% python3 -q
>>> import numpy as np
>>> np.set_printoptions(suppress=True, linewidth=200)
>>> def rd(a):
...     return np.round(a, 2) + 0
... 
>>> arr = np.load("data.npy")
>>> print(arr)
[[4 4]
 [3 3]
 [4 4]]
>>> # rows 0 and 2 are equal
>>> A2 = np.array([[3, 3, -1], [3, -2, -2]])
>>> print(np.einsum("ij,ij->i", arr, arr))
[32 18 32]
>>> print(A2.T @ arr.T)
[[ 24  18  24]
 [  4   3   4]
 [-12  -9 -12]]
>>> print(np.vstack([arr, A2.T]).shape)
(6, 2)
>>> A2 = arr[0, 0] * arr[1:] - np.outer(arr[1:, 0], arr[0])
>>> print(A2)
[[0 0]
 [0 0]]
>>> print(np.linalg.matrix_rank(A2), np.linalg.matrix_rank(arr))
0 1
>>> print(np.flatnonzero(~A2.round(6).any(axis=1)))
[0 1]
>>> rk = np.linalg.matrix_rank(arr)
>>> print(rk)
1
>>> null = np.linalg.svd(arr)[2][rk:].T
>>> print(null.shape)
(2, 1)
>>> print([int(np.linalg.matrix_rank(np.delete(arr, i, axis=0))) for i in range(3)])
[1, 1, 1]
>>> print(rd(null @ null.T))
[[ 0.5 -0.5]
 [-0.5  0.5]]
>>> print(arr @ null)
[[0.]
 [0.]
 [0.]]
>>> def softmax(z):
...     e = np.exp(z - z.max(axis=-1, keepdims=True))
...     return e / e.sum(axis=-1, keepdims=True)
... 
>>> print(softmax(10 * arr[2]))
[0.5 0.5]
>>> print(softmax(arr).sum(axis=1))
[1. 1. 1.]
>>> scores = arr @ arr.T / np.sqrt(2)
>>> print(rd(softmax(scores + np.triu(np.full(scores.shape, -np.inf), 1))))
[[1.   0.   0.  ]
 [0.99 0.01 0.  ]
 [0.5  0.   0.5 ]]
>>> A = np.array([[-1, -1, 2], [-2, -2, -2], [0, 2, -2], [0, 2, -2]])
>>> A[-1] = A[0] + 4 * A[1]
>>> print(A)
[[-1 -1  2]
 [-2 -2 -2]
 [ 0  2 -2]
 [-9 -9 -6]]
>>> Q, r_ = np.linalg.qr(A)
>>> print(Q.shape, r_.shape)
(4, 3) (3, 3)
>>> print(rd(r_))
[[ 9.27  9.27  6.04]
 [ 0.    2.   -2.  ]
 [ 0.    0.    2.74]]
>>> print(rd(np.abs(np.diag(r_))))
[9.27 2.   2.74]
>>> print(np.unique(arr.round(6), axis=0).shape)
(2, 2)
>>> print(rd(arr @ np.linalg.pinv(arr) @ arr))
[[4. 4.]
 [3. 3.]
 [4. 4.]]
>>> print(rd(np.trace(np.linalg.pinv(arr) @ arr)))
1.0
>>> W0 = np.load("mat.npy")
>>> print(rd(W0))
[[ 0.97  0.05  0.16]
 [ 0.05  0.9  -0.29]
 [ 0.16 -0.29  0.13]]
>>> # applying it twice changes nothing
>>> print(rd((W0 + W0.T) / 2))
[[ 0.97  0.05  0.16]
 [ 0.05  0.9  -0.29]
 [ 0.16 -0.29  0.13]]
>>> print(rd(np.trace(W0)))
2.0
>>> print(np.allclose(W0, W0.T))
True
>>> print([round(float(x), 2) for x in np.linalg.svd(W0, compute_uv=False)[:3]])
[1.0, 1.0, 0.0]
>>> print(np.argsort(-np.linalg.norm(W0, axis=0).round(6), kind="stable")[:3])
[0 1 2]
>>> vec = np.array([0, 2, 0])
>>> print(rd((vec - W0 @ vec) @ (W0 @ vec)))
0.0
>>> print(rd(W0 @ W0 @ vec))
[ 0.1   1.8  -0.59]
>>> print(rd(W0 @ vec))
[ 0.1   1.8  -0.59]
>>> print(rd(softmax(W0[1])))
[0.25 0.58 0.17]
>>> print(rd(softmax(W0[1] + 3)))
[0.25 0.58 0.17]
>>> scores = W0 @ W0.T / np.sqrt(3)
>>> print(rd(softmax(scores)))
[[0.45 0.27 0.28]
 [0.29 0.47 0.24]
 [0.36 0.28 0.36]]
>>> print(rd(softmax(scores + np.triu(np.full(scores.shape, -np.inf), 1))))
[[1.   0.   0.  ]
 [0.38 0.62 0.  ]
 [0.36 0.28 0.36]]
>>> E = np.load("case0.npy")
>>> print(rd(E))
[[ 0.85 -1.48  0.24]
 [-1.48  3.59 -1.65]
 [ 0.24 -1.65  1.55]]
>>> print(rd(E @ np.linalg.pinv(E) @ E))
[[ 0.85 -1.48  0.24]
 [-1.48  3.59 -1.65]
 [ 0.24 -1.65  1.55]]
>>> print([round(float(x), 2) for x in np.linalg.svd(E, compute_uv=False)[:3]])
[5.0, 1.0, 0.0]
>>> rk = np.linalg.matrix_rank(E)
>>> print(rk)
2
>>> null = np.linalg.svd(E)[2][rk:].T
>>> print([int(np.linalg.matrix_rank(E[:i])) for i in range(1, len(E) + 1)])
[1, 2, 2]
>>> print(rd(null[:, 0] / null[np.abs(null[:, 0]).round(6).argmax(), 0]))
[1.   0.67 0.56]
>>> print(np.linalg.matrix_rank(E.T @ E), np.linalg.matrix_rank(E @ E.T))
2 2
>>> print([int(np.linalg.matrix_rank(E[:, :j + 1])) for j in range(3)])
[1, 2, 2]
>>> print([int(np.linalg.matrix_rank(np.delete(E, i, axis=0))) for i in range(3)])
[2, 2, 2]
>>> evals, evecs = np.linalg.eigh(E)
>>> print(rd(evecs @ np.diag(evals) @ evecs.T))
[[ 0.85 -1.48  0.24]
 [-1.48  3.59 -1.65]
 [ 0.24 -1.65  1.55]]
>>> print(rd(np.linalg.svd(E, compute_uv=False)))
[5. 1. 0.]
>>> print(rd(evecs.T @ E @ evecs))
[[0. 0. 0.]
 [0. 1. 0.]
 [0. 0. 5.]]
>>> print(np.unique(evals.round(6) + 0, return_counts=True)[1])
[1 1 1]
>>> print(rd(np.linalg.eigvalsh(E @ E)))
[ 0.  1. 25.]
>>> print(rd(np.sort(np.abs(np.linalg.eigvals(E)))))
[0. 1. 5.]
>>> print(rd(np.linalg.det(E)))
0.0
>>> print(rd(np.linalg.matrix_power(E, 2)))
[[ 2.97 -6.97  3.02]
 [-6.97 17.84 -8.85]
 [ 3.02 -8.85  5.19]]
>>> K = np.array([[5.0, 0.0, 4.0, 0.0],
...     [0.0, 5.0, 0.0, 4.0],
...     [4.0, 0.0, 5.0, 0.0],
...     [0.0, 4.0, 0.0, 5.0]])
>>> print(K @ (-1.0) ** np.arange(4))
[ 9. -9.  9. -9.]
>>> print(np.sort(np.abs(np.fft.fft(K[0]))), rd(np.sort(np.linalg.svd(K, compute_uv=False))))
[1. 1. 9. 9.] [1. 1. 9. 9.]
>>> print(K @ np.ones(4))
[9. 9. 9. 9.]
>>> print((K @ K)[0])
[41.  0. 40.  0.]
>>> print(rd(np.linalg.norm(K, "nuc")))
20.0
>>> print(K[3] @ K[0])
0.0
>>> print(rd(np.linalg.norm(K, 1)), rd(np.linalg.norm(K, np.inf)))
9.0 9.0
>>> print(rd(np.linalg.norm(K) ** 2 / np.linalg.norm(K, 2) ** 2))
2.02
>>> print(rd(np.linalg.norm(K, axis=0)))
[6.4 6.4 6.4 6.4]
>>> print(rd(np.linalg.norm(K[3], 1)), rd(np.linalg.norm(K[3], np.inf)))
9.0 5.0
>>> print(rd(np.linalg.norm(K, 2)))
9.0
>>> print(rd(np.linalg.norm(K, axis=1)))
[6.4 6.4 6.4 6.4]
>>> u = np.array([2, 0, 4, 3])
>>> A2 = K + np.outer(u, np.eye(4)[1])
>>> print(np.linalg.matrix_rank(np.linalg.inv(A2) - np.linalg.inv(K), tol=1e-8))
1
>>> print(A2)
[[5. 2. 4. 0.]
 [0. 5. 0. 4.]
 [4. 4. 5. 0.]
 [0. 7. 0. 5.]]
